% ipython --no-banner

In [1]: import numpy as np

In [2]: from numpy import linalg as LA

In [3]: np.set_printoptions(suppress=True, linewidth=200)

In [4]: def rd(a):
   ...:     return np.round(a, 3) + 0
   ...: 

In [5]: out = np.array([[-3, 2, 2, -2, 3, 0, 2, 0],
   ...:     [-3, 3, 0, 3, 3, -3, 3, 1],
   ...:     [3, 1, 3, 0, 2, 1, 0, 0],
   ...:     [2, 1, 2, 3, 2, 3, -3, 0],
   ...:     [-3, -3, -2, 1, 2, -2, 2, 1],
   ...:     [3, -1, -3, -3, -2, 0, -1, 3],
   ...:     [2, 0, -1, -3, -3, -1, -3, -3],
   ...:     [-3, -1, 1, 2, 2, -2, -3, 1]])

In [6]: K = np.triu(out)

In [7]: K
Out[7]: 
array([[-3,  2,  2, -2,  3,  0,  2,  0],
       [ 0,  3,  0,  3,  3, -3,  3,  1],
       [ 0,  0,  3,  0,  2,  1,  0,  0],
       [ 0,  0,  0,  3,  2,  3, -3,  0],
       [ 0,  0,  0,  0,  2, -2,  2,  1],
       [ 0,  0,  0,  0,  0,  0, -1,  3],
       [ 0,  0,  0,  0,  0,  0, -3, -3],
       [ 0,  0,  0,  0,  0,  0,  0,  1]])

In [8]: LA.cond(K) > 100
Out[8]: np.True_

In [9]: rd(LA.norm(K, 2) / LA.norm(K))
Out[9]: np.float64(0.663)

In [10]: [round(float(x), 3) for x in LA.svd(K, compute_uv=False)[:3]]
Out[10]: [8.569, 5.975, 5.357]

In [11]: np.argsort(-LA.norm(K, axis=0).round(6), kind="stable")[:3]
Out[11]: array([6, 4, 5])

In [12]: LA.matrix_rank(K, rtol=0.1)
Out[12]: np.int64(7)

In [13]: x = np.array([2, 0, 1, 0, 0, 2, 2, 1])

In [14]: np.sign((K @ x).round(6))
Out[14]: array([ 0,  1,  1,  0,  1,  1, -1,  1])

In [15]: (K * x).sum(axis=1)
Out[15]: array([ 0,  1,  5,  0,  1,  1, -9,  1])

In [16]: K @ (2 * x)
Out[16]: array([  0,   2,  10,   0,   2,   2, -18,   2])

In [17]: K @ np.eye(8)[1]
Out[17]: array([2., 3., 0., 0., 0., 0., 0., 0.])

In [18]: rk = LA.matrix_rank(K)

In [19]: rk
Out[19]: np.int64(7)

In [20]: null = LA.svd(K)[2][rk:].T

In [21]: rd(K @ null)
Out[21]: 
array([[0.],
       [0.],
       [0.],
       [0.],
       [0.],
       [0.],
       [0.],
       [0.]])

In [22]: rd(null @ null.T)
Out[22]: 
array([[ 0.433,  0.282, -0.169, -0.282,  0.169,  0.169,  0.   ,  0.   ],
       [ 0.282,  0.184, -0.11 , -0.184,  0.11 ,  0.11 ,  0.   ,  0.   ],
       [-0.169, -0.11 ,  0.066,  0.11 , -0.066, -0.066,  0.   ,  0.   ],
       [-0.282, -0.184,  0.11 ,  0.184, -0.11 , -0.11 ,  0.   ,  0.   ],
       [ 0.169,  0.11 , -0.066, -0.11 ,  0.066,  0.066,  0.   ,  0.   ],
       [ 0.169,  0.11 , -0.066, -0.11 ,  0.066,  0.066,  0.   ,  0.   ],
       [ 0.   ,  0.   ,  0.   ,  0.   ,  0.   ,  0.   ,  0.   ,  0.   ],
       [ 0.   ,  0.   ,  0.   ,  0.   ,  0.   ,  0.   ,  0.   ,  0.   ]])

In [23]: rd(null[:, 0] / null[np.abs(null[:, 0]).round(6).argmax(), 0])
Out[23]: array([ 1.   ,  0.652, -0.391, -0.652,  0.391,  0.391,  0.   ,  0.   ])

In [24]: null.shape
Out[24]: (8, 1)

In [25]: [int(LA.matrix_rank(np.delete(K, i, axis=0))) for i in range(8)]
Out[25]: [6, 6, 6, 6, 6, 7, 7, 7]

In [26]: data = np.loadtxt("x.csv", delimiter=",")

In [27]: data
Out[27]: 
array([[ 1.,  0.,  0.,  0.,  0.],
       [-2.,  2.,  0.,  0.,  0.],
       [ 0., -2., -2.,  0.,  0.],
       [ 1.,  2., -1., -2.,  0.],
       [-1.,  1., -1.,  2.,  1.]])

In [28]: # triangular, det is the product of the diagonal

In [29]: np.poly(data)
Out[29]: array([ 1.,  0., -7.,  2., 12., -8.])

In [30]: np.einsum("ij,ji->", data, data)
Out[30]: np.float64(14.0)

In [31]: rd(LA.det(data.T))
Out[31]: np.float64(8.0)

In [32]: rd(LA.det(2 * data)), rd(LA.det(data))
Out[32]: (np.float64(256.0), np.float64(8.0))

In [33]: np.kron(np.eye(2, dtype=int), data)
Out[33]: 
array([[ 1.,  0.,  0.,  0.,  0.,  0.,  0.,  0.,  0.,  0.],
       [-2.,  2.,  0.,  0.,  0., -0.,  0.,  0.,  0.,  0.],
       [ 0., -2., -2.,  0.,  0.,  0., -0., -0.,  0.,  0.],
       [ 1.,  2., -1., -2.,  0.,  0.,  0., -0., -0.,  0.],
       [-1.,  1., -1.,  2.,  1., -0.,  0., -0.,  0.,  0.],
       [ 0.,  0.,  0.,  0.,  0.,  1.,  0.,  0.,  0.,  0.],
       [-0.,  0.,  0.,  0.,  0., -2.,  2.,  0.,  0.,  0.],
       [ 0., -0., -0.,  0.,  0.,  0., -2., -2.,  0.,  0.],
       [ 0.,  0., -0., -0.,  0.,  1.,  2., -1., -2.,  0.],
       [-0.,  0., -0.,  0.,  0., -1.,  1., -1.,  2.,  1.]])

In [34]: rd(LA.eigvals(data).sum().real)
Out[34]: np.float64(0.0)

In [35]: [round(float(x), 3) for x in LA.svd(data, compute_uv=False)[:3]]
Out[35]: [3.802, 3.441, 2.467]

In [36]: rd(LA.norm(data, 2) / LA.norm(data))
Out[36]: np.float64(0.643)

In [37]: LA.cond(data) > 100
Out[37]: np.False_

In [38]: round(np.log10(LA.cond(data)))
Out[38]: 1

In [39]: E = np.load("block13.npy")

In [40]: E
Out[40]: 
array([[58.834, 59.514, 60.316],
       [61.06 , 60.944, 60.16 ],
       [59.542, 60.6  , 59.458],
       [59.761, 60.997, 59.859],
       [59.943, 59.654, 60.03 ],
       [59.402, 61.931, 60.717],
       [60.672, 60.083, 60.086],
       [61.496, 60.317, 60.124],
       [59.687, 61.364, 58.042],
       [59.875, 61.894, 59.778],
       [61.095, 60.561, 59.026],
       [60.031, 60.534, 60.834],
       [59.667, 58.096, 60.721],
       [60.019, 59.286, 60.639],
       [61.816, 60.307, 60.646],
       [60.034, 60.338, 58.423],
       [61.264, 60.547, 59.442],
       [58.431, 61.308, 61.211],
       [58.698, 61.689, 59.538],
       [59.951, 59.851, 60.628],
       [60.652, 60.566, 60.289],
       [61.142, 60.173, 60.285],
       [58.383, 59.597, 60.83 ],
       [59.472, 60.409, 60.984],
       [60.24 , 59.709, 60.559],
       [61.331, 59.888, 58.25 ],
       [61.543, 58.967, 59.179],
       [61.093, 60.032, 58.819],
       [60.032, 61.804, 59.   ],
       [58.921, 60.04 , 61.728],
       [59.532, 59.446, 62.651],
       [59.63 , 58.807, 60.928],
       [61.139, 58.895, 60.077],
       [59.369, 57.469, 57.852],
       [61.267, 59.257, 61.052],
       [59.622, 58.938, 60.539],
       [59.372, 58.886, 58.815],
       [60.396, 61.692, 61.705],
       [60.15 , 60.779, 61.193],
       [60.916, 60.671, 60.193],
       [60.086, 59.593, 61.285],
       [60.995, 59.527, 57.586],
       [58.551, 60.521, 60.552],
       [61.036, 59.326, 58.558]])

In [41]: left, sv, vt = LA.svd(E)

In [42]: rd(sv)
Out[42]: array([690.553,   7.524,   6.269])

In [43]: out = left[:, :1] @ np.diag(sv[:1]) @ vt[:1]

In [44]: rd(LA.norm(E - out, 2)), rd(sv[1])
Out[44]: (np.float64(7.524), np.float64(7.524))

In [45]: rd(LA.norm(E - out) / LA.norm(E))
Out[45]: np.float64(0.014)

In [46]: LA.matrix_rank(E, rtol=0.05)
Out[46]: np.int64(1)
